$ python -q
>>> import numpy as np
>>> np.set_printoptions(precision=2, suppress=True, linewidth=100)
>>> arr, _ = np.linalg.qr(np.array([[-1.7, 3.5, -0.6], [-0.6, 1.1, 0.8], [1.5, 0.2, -0.1]]))
>>> print(arr)
[[-0.72 -0.62  0.3 ]
 [-0.26 -0.16 -0.95]
 [ 0.64 -0.77 -0.04]]
>>> print(np.round(np.einsum("ij,ji->", arr, arr), 2))
2.72
>>> np.kron(np.eye(2, dtype=int), arr)
array([[-0.72, -0.62,  0.3 , -0.  , -0.  ,  0.  ],
       [-0.26, -0.16, -0.95, -0.  , -0.  , -0.  ],
       [ 0.64, -0.77, -0.04,  0.  , -0.  , -0.  ],
       [-0.  , -0.  ,  0.  , -0.72, -0.62,  0.3 ],
       [-0.  , -0.  , -0.  , -0.26, -0.16, -0.95],
       [ 0.  , -0.  , -0.  ,  0.64, -0.77, -0.04]])
>>> np.linalg.norm(arr, axis=0)
array([1., 1., 1.])
>>> np.round(arr[:, 0] @ arr[:, 1], 2)
np.float64(-0.0)
>>> np.round(arr.T @ arr, 2) + 0
array([[1., 0., 0.],
       [0., 1., 0.],
       [0., 0., 1.]])
>>> print(np.linalg.pinv(arr))
[[-0.72 -0.26  0.64]
 [-0.62 -0.16 -0.77]
 [ 0.3  -0.95 -0.04]]
>>> (arr + arr.T) / 2
array([[-0.72, -0.44,  0.47],
       [-0.44, -0.16, -0.86],
       [ 0.47, -0.86, -0.04]])
>>> arr.inv()
Traceback (most recent call last):
  File "<python-input-11>", line 1, in <module>
    arr.inv()
    ^^^^^^^
AttributeError: 'numpy.ndarray' object has no attribute 'inv'
>>> np.sort(np.abs(np.linalg.eigvals(arr)))
array([1., 1., 1.])
>>> arr @ arr
array([[ 0.88,  0.32,  0.36],
       [-0.38,  0.92,  0.12],
       [-0.29, -0.24,  0.93]])
>>> print(np.round(np.trace(arr), 2))
-0.93
>>> np.allclose(arr @ arr.T, arr.T @ arr)
True
>>> r0 = np.array([2, 5, -4])
>>> print(np.array([np.convolve(row, r0, "same") for row in arr]))
[[-4.86  0.41  3.99]
 [-1.61 -1.7  -4.11]
 [ 1.66 -6.48  2.87]]
>>> np.cross(arr[0, :3], arr[1, :3])
array([ 0.64, -0.77, -0.04])
>>> print(np.round(np.correlate(arr[0], arr[1], "full"), 2) + 0)
[ 0.69  0.71  0.    0.11 -0.08]
>>> np.polyval(r0, arr[0])
array([-6.57, -6.33, -2.31])
>>> K = np.load("a.npy")
>>> K
array([[-1,  2],
       [ 2, -4],
       [ 0,  0]])
>>> left, sv, Vt = np.linalg.svd(K)
>>> sv.round(2) + 0
array([5., 0.])
>>> print(np.argmax(sv[:-1] / (sv[1:] + 1e-6)) + 1)
1
>>> out = left[:, :1] @ np.diag(sv[:1]) @ Vt[:1]
>>> out
array([[-1.,  2.],
       [ 2., -4.],
       [ 0.,  0.]])
>>> round(np.linalg.norm(K - out, 2), 2), round(float(sv[1]), 2)
(np.float64(0.0), 0.0)
>>> np.linalg.matrix_rank(K, rtol=0.05)
np.int64(1)
>>> np.linalg.matrix_rank(out)
np.int64(1)
>>> round(np.abs(K - out).max(), 2)
np.float64(0.0)
>>> M = np.load("x.npy")
>>> M
array([[-3,  3,  0,  3],
       [ 0,  0,  2,  0],
       [ 0,  0,  2,  0],
       [-3,  0,  0,  3]])
>>> left, sv, Vt = np.linalg.svd(M)
>>> vecs = Vt[:(sv > 1e-8).sum()]
>>> rng = np.random.default_rng(5966)
>>> x0 = M[2] + 2 * M[1] + rng.integers(2) * np.eye(4)[1]
>>> x0
array([0., 1., 6., 0.])
>>> np.diag(vecs.T @ vecs)
array([0.5, 1. , 1. , 0.5])
>>> np.allclose(vecs.T @ vecs @ x0, x0)
True
>>> np.round(np.linalg.norm(x0 - vecs.T @ vecs @ x0), 2)
np.float64(0.0)
>>> rk = np.linalg.matrix_rank(M)
>>> rk
np.int64(3)
>>> ns = np.linalg.svd(M)[2][rk:].T
>>> [int(np.linalg.matrix_rank(M[:i])) for i in range(1, len(M) + 1)]
[1, 2, 2, 3]
>>> np.round(M @ ns, 2) + 0
array([[0.],
       [0.],
       [0.],
       [0.]])
>>> np.round(ns[:, 0] / ns[np.abs(ns[:, 0]).round(6).argmax(), 0], 2) + 0
array([1., 0., 0., 1.])
>>> [int(np.linalg.matrix_rank(np.delete(M, i, axis=0))) for i in range(4)]
[2, 3, 3, 2]
>>> [int(np.linalg.matrix_rank(M[:, :j + 1])) for j in range(4)]
[1, 2, 3, 3]
>>> ns.shape
(4, 1)
>>> F = np.tril(np.array([[-3, 2, -1, 3], [-3, 3, -2, 3], [2, -3, -2, -2], [-2, 1, 2, -2]]), -1) + np.eye(4, dtype=int)
>>> F
array([[ 1,  0,  0,  0],
       [-3,  1,  0,  0],
       [ 2, -3,  1,  0],
       [-2,  1,  2,  1]])
>>> w, vecs = np.linalg.eig(F)
>>> print(F @ vecs[:, 0] - w[0] * vecs[:, 0])
[0. 0. 0. 0.]
>>> np.sort(np.linalg.eigvals(F.T))
array([1., 1., 1., 1.])
>>> w
array([1., 1., 1., 1.])
>>> r0 = np.array([-2, 1, -3, 2])
>>> out = F + np.outer(r0, np.eye(4)[3])
>>> np.linalg.matrix_rank(out - F)
np.int64(1)
>>> round(np.linalg.det(out) / np.linalg.det(F), 2), round(float(1 + np.linalg.solve(F, r0)[3]), 2)
(np.float64(32.0), 32.0)
>>> np.linalg.matrix_rank(np.linalg.inv(out) - np.linalg.inv(F), tol=1e-8)
np.int64(1)
>>> def softmax(z):
...     e = np.exp(z - z.max(axis=-1, keepdims=True))
...     return e / e.sum(axis=-1, keepdims=True)
... 
>>> softmax(F[3])
array([0.01, 0.21, 0.57, 0.21])
>>> softmax(F).sum(axis=1)
array([1., 1., 1., 1.])
>>> S = F @ F.T / np.sqrt(4)
>>> softmax(S)[3] @ F
array([-2.17,  1.  ,  1.63,  0.82])
>>> print(np.round(softmax(S + np.triu(np.full(S.shape, -np.inf), 1)), 2) + 0)
[[1.   0.   0.   0.  ]
 [0.   1.   0.   0.  ]
 [0.   0.   1.   0.  ]
 [0.   0.18 0.   0.82]]
>>> softmax(S).round(6).argmax(axis=1)
array([2, 1, 2, 3])
